$ python -q
>>> import numpy as np
>>> import numpy.linalg as la
>>> np.set_printoptions(precision=2, suppress=True, linewidth=200, floatmode="fixed")
>>> rd = lambda a: np.round(a, 2) + 0
>>> rng = np.random.default_rng(10697)
>>> lab = rng.integers(0, 2, 5)
>>> E = (lab[:, None] == lab) * -3 + np.eye(5)
>>> E
array([[-2.00,  0.00,  0.00, -3.00, -3.00],
       [ 0.00, -2.00, -3.00,  0.00,  0.00],
       [ 0.00, -3.00, -2.00,  0.00,  0.00],
       [-3.00,  0.00,  0.00, -2.00, -3.00],
       [-3.00,  0.00,  0.00, -3.00, -2.00]])
>>> w, vecs = la.eigh(E)
>>> x0 = np.array([4, 5, 3, 5, 0])
>>> np.abs(E).sum(axis=1).max(), np.abs(w).max()
(np.float64(8.0), np.float64(8.0))
>>> rd(la.eigvalsh(E[1:, 1:]))
array([-5.00, -5.00,  1.00,  1.00])
>>> rd(vecs * np.maximum(w, 0) @ vecs.T)
array([[ 0.67,  0.00,  0.00, -0.33, -0.33],
       [ 0.00,  0.50, -0.50,  0.00,  0.00],
       [ 0.00, -0.50,  0.50,  0.00,  0.00],
       [-0.33,  0.00,  0.00,  0.67, -0.33],
       [-0.33,  0.00,  0.00, -0.33,  0.67]])
>>> m1 = np.load("case19.npy")
>>> m1
array([[ 0,  3, -5],
       [-3,  0, -1],
       [ 5,  1,  0]])
>>> x0 = np.array([2, 3, 0])
>>> rd(la.det(m1))
np.float64(0.0)
>>> x0 @ m1 @ x0
np.int64(0)
>>> O = la.solve(np.eye(3) - m1, np.eye(3) + m1)
>>> rd(O @ O.T)
array([[1.00, 0.00, 0.00],
       [0.00, 1.00, 0.00],
       [0.00, 0.00, 1.00]])
>>> rd(m1 @ la.pinv(m1) @ m1)
array([[ 0.00,  3.00, -5.00],
       [-3.00,  0.00, -1.00],
       [ 5.00,  1.00,  0.00]])
>>> np.unique(m1.round(6), axis=0).shape
(3, 3)
>>> rd(np.trace(la.pinv(m1) @ m1))
np.float64(2.0)
>>> la.lstsq(m1[:-1].T, m1[-1])[2]
np.int32(2)
>>> rk = la.matrix_rank(m1)
>>> rk
np.int64(2)
>>> null = la.svd(m1)[2][rk:].T
>>> [int(la.matrix_rank(m1[:i])) for i in range(1, len(m1) + 1)]
[1, 2, 2]
>>> mat = np.load("arr.npy")
>>> mat
array([[ 1,  1, -1, -1, -1, -1,  1,  1],
       [ 1,  1,  1,  1, -1, -1, -1, -1],
       [ 1, -1, -1,  1,  1, -1, -1,  1],
       [ 1,  1,  1,  1,  1,  1,  1,  1]])
>>> other = mat / la.norm(mat, axis=1, keepdims=True)
>>> C2 = other @ other.T
>>> (C2 - 2 * np.eye(4)).round(6).argmax(axis=1)
array([1, 0, 0, 0])
>>> lab = rng.integers(0, 3, 4)
>>> feats = np.triu((lab[:, None] == lab) & (rng.random((4, 4)) < 0.8), 1).astype(int)
>>> feats += feats.T
>>> feats
array([[0, 1, 0, 0],
       [1, 0, 0, 0],
       [0, 0, 0, 1],
       [0, 0, 1, 0]])
>>> other = np.array([[2, 2], [0, 0]])
>>> C = np.kron(other, feats)
>>> C.shape
(8, 8)
>>> f = np.array([3, 8, 1, 3])
>>> other = feats + np.outer(f, np.eye(4)[2])
>>> rd(la.det(other) / la.det(feats)), rd(1 + la.solve(feats, f)[2])
(np.float64(4.0), np.float64(4.0))
>>> feats.sum(axis=0)
array([1, 1, 1, 1])
>>> np.trace(feats @ feats @ feats) // 6
np.int64(0)
>>> feats @ feats
array([[1, 0, 0, 0],
       [0, 1, 0, 0],
       [0, 0, 1, 0],
       [0, 0, 0, 1]])
>>> np.argwhere(np.triu(feats))
array([[0, 1],
       [2, 3]])
>>> Lm = np.diag(feats.sum(axis=1)) - feats
>>> Lm
array([[ 1, -1,  0,  0],
       [-1,  1,  0,  0],
       [ 0,  0,  1, -1],
       [ 0,  0, -1,  1]])
>>> (la.eigvalsh(Lm) < 1e-8).sum()
np.int64(2)
>>> la.matrix_rank(Lm)
np.int64(2)
>>> round(la.det(Lm[1:, 1:]))
0
>>> other = m1 + rng.integers(-2, 3, (3, 2)) @ rng.integers(-2, 3, (2, 3))
>>> other
array([[-2,  7, -5],
       [-9,  2, -1],
       [ 9,  1,  0]])
>>> np.abs(other - m1).sum(axis=1)
array([6, 8, 4])
>>> rd(la.svd(feats, compute_uv=False))
array([1.00, 1.00, 1.00, 1.00])
>>> feats @ feats.T
array([[1, 0, 0, 0],
       [0, 1, 0, 0],
       [0, 0, 1, 0],
       [0, 0, 0, 1]])
>>> J = np.load("run3.npy")
>>> J
array([[-2.00,  1.00,  0.00,  0.00],
       [ 0.00, -2.00,  1.00,  0.00],
       [ 0.00,  0.00, -2.00,  1.00],
       [ 0.00,  0.00,  0.00, -2.00]])
>>> rd(la.matrix_power(J - np.diag(np.diag(J)), 4))
array([[0.00, 0.00, 0.00, 0.00],
       [0.00, 0.00, 0.00, 0.00],
       [0.00, 0.00, 0.00, 0.00],
       [0.00, 0.00, 0.00, 0.00]])
>>> rd(np.sort(la.eigvals(J)))
array([-2.00, -2.00, -2.00, -2.00])
>>> [int(la.matrix_rank(la.matrix_power(J, p))) for p in range(1, 5)]
[4, 4, 4, 4]
>>> arr = np.load("m.npy")
>>> arr
array([[-1.00,  1.00,  1.00,  1.00,  1.00,  1.00],
       [ 1.00, -1.00,  1.00,  1.00,  1.00,  1.00],
       [ 1.00,  1.00, -1.00,  1.00,  1.00,  1.00],
       [ 1.00,  1.00,  1.00, -1.00,  1.00,  1.00],
       [ 1.00,  1.00,  1.00,  1.00, -1.00,  1.00],
       [ 1.00,  1.00,  1.00,  1.00,  1.00, -1.00]])
>>> other = arr / np.sqrt((arr ** 2).mean(axis=1, keepdims=True))
>>> rd(arr - arr.mean(axis=1, keepdims=True))
array([[-1.67,  0.33,  0.33,  0.33,  0.33,  0.33],
       [ 0.33, -1.67,  0.33,  0.33,  0.33,  0.33],
       [ 0.33,  0.33, -1.67,  0.33,  0.33,  0.33],
       [ 0.33,  0.33,  0.33, -1.67,  0.33,  0.33],
       [ 0.33,  0.33,  0.33,  0.33, -1.67,  0.33],
       [ 0.33,  0.33,  0.33,  0.33,  0.33, -1.67]])
>>> la.matrix_rank(arr - arr.mean(axis=1, keepdims=True))
np.int64(5)
>>> other[4]
array([ 1.00,  1.00,  1.00,  1.00, -1.00,  1.00])
>>> rd(la.norm(other, axis=1))
array([2.45, 2.45, 2.45, 2.45, 2.45, 2.45])
>>> W0 = np.load("test14.npy")
>>> W0
array([[83, 34, 54, 38, 39],
       [34, 38, 36, 23, 35],
       [54, 36, 77, 40, 37],
       [38, 23, 40, 58, 43],
       [39, 35, 37, 43, 44]])
>>> w, vecs = la.eigh(W0)
>>> x0 = np.array([-1, 0, 0, -5, -3])
>>> rd(x0 @ W0 @ x0 / (x0 @ x0)), rd(w[0]), rd(w[-1])
(np.float64(109.51), np.float64(0.09), np.float64(216.69))
>>> rd(la.eigvalsh(W0[1:, 1:]))
array([  0.11,  21.55,  31.09, 164.25])
>>> data = np.array([[2.45, -1.3, 0.2, -2.75, -1.05],
...     [-1.17, 0.63, -0.04, 1.26, 0.51],
...     [-1.19, 0.76, 0.68, 0.59, 0.63],
...     [-1.44, 0.81, 0.16, 1.35, 0.66],
...     [0.39, -0.06, 0.92, -1.29, -0.03]])
>>> data
array([[ 2.45, -1.30,  0.20, -2.75, -1.05],
       [-1.17,  0.63, -0.04,  1.26,  0.51],
       [-1.19,  0.76,  0.68,  0.59,  0.63],
       [-1.44,  0.81,  0.16,  1.35,  0.66],
       [ 0.39, -0.06,  0.92, -1.29, -0.03]])
>>> rd(data @ la.pinv(data) @ data)
array([[ 2.45, -1.30,  0.20, -2.75, -1.05],
       [-1.17,  0.63, -0.04,  1.26,  0.51],
       [-1.19,  0.76,  0.68,  0.59,  0.63],
       [-1.44,  0.81,  0.16,  1.35,  0.66],
       [ 0.39, -0.06,  0.92, -1.29, -0.03]])
>>> np.allclose(data[:-1].T @ la.lstsq(data[:-1].T, data[-1])[0], data[-1])
True
>>> np.abs(np.diag(la.qr(data)[1])) > 1e-9
array([ True,  True, False, False, False])
>>> Uu, sv, Vt = la.svd(data)
>>> vecs = Vt[:(sv > 1e-8).sum()]
>>> x0 = data[2] + -2 * data[1] + rng.integers(2) * np.eye(5)[2]
>>> rd(x0)
array([ 1.15, -0.50,  1.76, -1.93, -0.39])
>>> rd(np.diag(vecs.T @ vecs))
array([0.45, 0.18, 0.59, 0.65, 0.13])
>>> rd(vecs.T @ vecs)
array([[ 0.45, -0.28, -0.19, -0.29, -0.23],
       [-0.28,  0.18,  0.20,  0.09,  0.15],
       [-0.19,  0.20,  0.59, -0.36,  0.18],
       [-0.29,  0.09, -0.36,  0.65,  0.07],
       [-0.23,  0.15,  0.18,  0.07,  0.13]])
>>> [round(float(x), 2) for x in la.svd(data, compute_uv=False)[:3]]
[5.35, 1.52, 0.0]
>>> rd(la.norm(data, 2) / la.norm(data))
np.float64(0.96)
